In [1]: import numpy as np

In [2]: np.set_printoptions(suppress=True, linewidth=200)

In [3]: def rd(a):
   ...:     return np.round(a, 1) + 0
   ...: 

In [4]: W0 = np.load("mat.npy")

In [5]: W0
Out[5]: 
array([[3., 1., 1., 1., 1., 1., 1., 1.],
       [1., 3., 1., 1., 1., 1., 1., 1.],
       [1., 1., 3., 1., 1., 1., 1., 1.],
       [1., 1., 1., 3., 1., 1., 1., 1.],
       [1., 1., 1., 1., 3., 1., 1., 1.],
       [1., 1., 1., 1., 1., 3., 1., 1.],
       [1., 1., 1., 1., 1., 1., 3., 1.],
       [1., 1., 1., 1., 1., 1., 1., 3.]])

In [6]: ev, evecs = np.linalg.eigh(W0)

In [7]: (ev > 1e-8).sum(), (ev < -1e-8).sum()
Out[7]: (np.int64(8), np.int64(0))

In [8]: rd(evecs @ np.diag(ev) @ evecs.T)
Out[8]: 
array([[3., 1., 1., 1., 1., 1., 1., 1.],
       [1., 3., 1., 1., 1., 1., 1., 1.],
       [1., 1., 3., 1., 1., 1., 1., 1.],
       [1., 1., 1., 3., 1., 1., 1., 1.],
       [1., 1., 1., 1., 3., 1., 1., 1.],
       [1., 1., 1., 1., 1., 3., 1., 1.],
       [1., 1., 1., 1., 1., 1., 3., 1.],
       [1., 1., 1., 1., 1., 1., 1., 3.]])

In [9]: rd(ev)
Out[9]: array([ 2.,  2.,  2.,  2.,  2.,  2.,  2., 10.])

In [10]: x = np.ones(8)

In [11]: for _ in range(4):
    ...:     x = W0 @ x
    ...:     x /= np.linalg.norm(x)
    ...:     print(round(x @ W0 @ x, 1))
    ...: 
10.0
10.0
10.0
10.0

In [12]: rd(x)
Out[12]: array([0.4, 0.4, 0.4, 0.4, 0.4, 0.4, 0.4, 0.4])

In [13]: W0 @ (-1.0) ** np.arange(8)
Out[13]: array([ 2., -2.,  2., -2.,  2., -2.,  2., -2.])

In [14]: W0 @ np.ones(8)
Out[14]: array([10., 10., 10., 10., 10., 10., 10., 10.])

In [15]: np.allclose(W0 @ W0.T, W0.T @ W0)
Out[15]: True

In [16]: r0 = np.array([2, -2, 0, 5, -2, 4, 4, 4])

In [17]: other = W0 + np.outer(r0, np.eye(8)[4])

In [18]: np.linalg.matrix_rank(other - W0)
Out[18]: np.int64(1)

In [19]: other
Out[19]: 
array([[ 3.,  1.,  1.,  1.,  3.,  1.,  1.,  1.],
       [ 1.,  3.,  1.,  1., -1.,  1.,  1.,  1.],
       [ 1.,  1.,  3.,  1.,  1.,  1.,  1.,  1.],
       [ 1.,  1.,  1.,  3.,  6.,  1.,  1.,  1.],
       [ 1.,  1.,  1.,  1.,  1.,  1.,  1.,  1.],
       [ 1.,  1.,  1.,  1.,  5.,  3.,  1.,  1.],
       [ 1.,  1.,  1.,  1.,  5.,  1.,  3.,  1.],
       [ 1.,  1.,  1.,  1.,  5.,  1.,  1.,  3.]])

In [20]: M = np.load("m.npy")

In [21]: M
Out[21]: 
array([[13,  2,  3,  0, -2,  2, -2, -1, -3,  3],
       [ 3, -3,  2,  0, -3,  2, -1, -1,  2, -1],
       [-2,  2,  1,  0, -3,  3,  2,  3,  0,  1],
       [ 2,  0, -1,  7,  3,  1,  1, -3,  3,  2],
       [ 2, -3, -3,  2, 11,  0,  3,  2,  3, -3],
       [ 2,  2,  0,  0,  2, 13,  1, -3, -3, -1],
       [ 3, -2, -3,  1, -2, -3,  6, -3,  1,  0],
       [-3,  0, -3,  1, -2,  2, -3,  3, -2,  3],
       [ 3,  1,  1,  1,  3, -1,  0, -1, -3,  2],
       [ 0, -1,  0, -3,  1,  1, -2, -2,  1,  3]])

In [22]: rng = np.random.default_rng(270065)

In [23]: lab = rng.permutation(10)

In [24]: other = M[:, lab] * rng.choice([-1, 1], 10)

In [25]: other
Out[25]: 
array([[ -2, -13,  -3,   0,   1,   2,  -3,   2,  -3,   2],
       [  3,  -3,  -2,   0,   1,   3,   1,   1,   2,   2],
       [ -2,   2,  -1,   0,  -3,   3,  -1,  -2,   0,   3],
       [  0,  -2,   1,  -7,   3,  -3,  -2,  -1,   3,   1],
       [  3,  -2,   3,  -2,  -2, -11,   3,  -3,   3,   0],
       [ -2,  -2,   0,   0,   3,  -2,   1,  -1,  -3,  13],
       [  2,  -3,   3,  -1,   3,   2,   0,  -6,   1,  -3],
       [  0,   3,   3,  -1,  -3,   2,  -3,   3,  -2,   2],
       [ -1,  -3,  -1,  -1,   1,  -3,  -2,   0,  -3,  -1],
       [  1,   0,   0,   3,   2,  -1,  -3,   2,   1,   1]])

In [26]: Uu, _, VT = np.linalg.svd(M.T @ other)

In [27]: rd(Uu @ VT)
Out[27]: 
array([[ 0., -1.,  0.,  0.,  0.,  0.,  0.,  0.,  0.,  0.],
       [-1.,  0.,  0.,  0.,  0.,  0.,  0.,  0.,  0.,  0.],
       [ 0.,  0., -1.,  0.,  0.,  0.,  0.,  0.,  0.,  0.],
       [ 0.,  0.,  0., -1.,  0.,  0.,  0.,  0.,  0.,  0.],
       [ 0.,  0.,  0.,  0.,  0., -1.,  0.,  0.,  0.,  0.],
       [ 0.,  0.,  0.,  0.,  0.,  0.,  0.,  0.,  0.,  1.],
       [ 0.,  0.,  0.,  0.,  0.,  0.,  0., -1.,  0.,  0.],
       [ 0.,  0.,  0.,  0., -1.,  0.,  0.,  0.,  0.,  0.],
       [ 0.,  0.,  0.,  0.,  0.,  0.,  0.,  0.,  1.,  0.],
       [ 0.,  0.,  0.,  0.,  0.,  0., -1.,  0.,  0.,  0.]])

In [28]: E = np.loadtxt("run2.csv", delimiter=",")

In [29]: E
Out[29]: 
array([[-4.,  1.,  0., -4., -9., -8., -7.,  1., -9., -1.,  1., -2., -7., -3., -4., -3.],
       [ 4.,  9.,  8.,  4., -1.,  0.,  1.,  9., -1.,  7.,  9.,  6.,  1.,  5.,  4.,  5.],
       [ 0.,  5.,  4.,  0., -5., -4., -3.,  5., -5.,  3.,  5.,  2., -3.,  1.,  0.,  1.],
       [ 1.,  6.,  5.,  1., -4., -3., -2.,  6., -4.,  4.,  6.,  3., -2.,  2.,  1.,  2.],
       [ 3.,  8.,  7.,  3., -2., -1.,  0.,  8., -2.,  6.,  8.,  5.,  0.,  4.,  3.,  4.],
       [ 4.,  9.,  8.,  4., -1.,  0.,  1.,  9., -1.,  7.,  9.,  6.,  1.,  5.,  4.,  5.],
       [ 3.,  8.,  7.,  3., -2., -1.,  0.,  8., -2.,  6.,  8.,  5.,  0.,  4.,  3.,  4.],
       [-2.,  3.,  2., -2., -7., -6., -5.,  3., -7.,  1.,  3.,  0., -5., -1., -2., -1.],
       [ 4.,  9.,  8.,  4., -1.,  0.,  1.,  9., -1.,  7.,  9.,  6.,  1.,  5.,  4.,  5.],
       [ 1.,  6.,  5.,  1., -4., -3., -2.,  6., -4.,  4.,  6.,  3., -2.,  2.,  1.,  2.],
       [ 1.,  6.,  5.,  1., -4., -3., -2.,  6., -4.,  4.,  6.,  3., -2.,  2.,  1.,  2.],
       [ 4.,  9.,  8.,  4., -1.,  0.,  1.,  9., -1.,  7.,  9.,  6.,  1.,  5.,  4.,  5.]])

In [30]: # column 3 repeats column 0

In [31]: r = np.linalg.matrix_rank(E)

In [32]: r
Out[32]: np.int64(2)

In [33]: N = np.linalg.svd(E)[2][r:].T

In [34]: np.linalg.matrix_rank(E.T @ E), np.linalg.matrix_rank(E @ E.T)
Out[34]: (np.int64(2), np.int64(2))

In [35]: np.allclose(E @ N, 0)
Out[35]: True

In [36]: [int(np.linalg.matrix_rank(np.delete(E, i, axis=0))) for i in range(12)]
Out[36]: [2, 2, 2, 2, 2, 2, 2, 2, 2, 2, 2, 2]
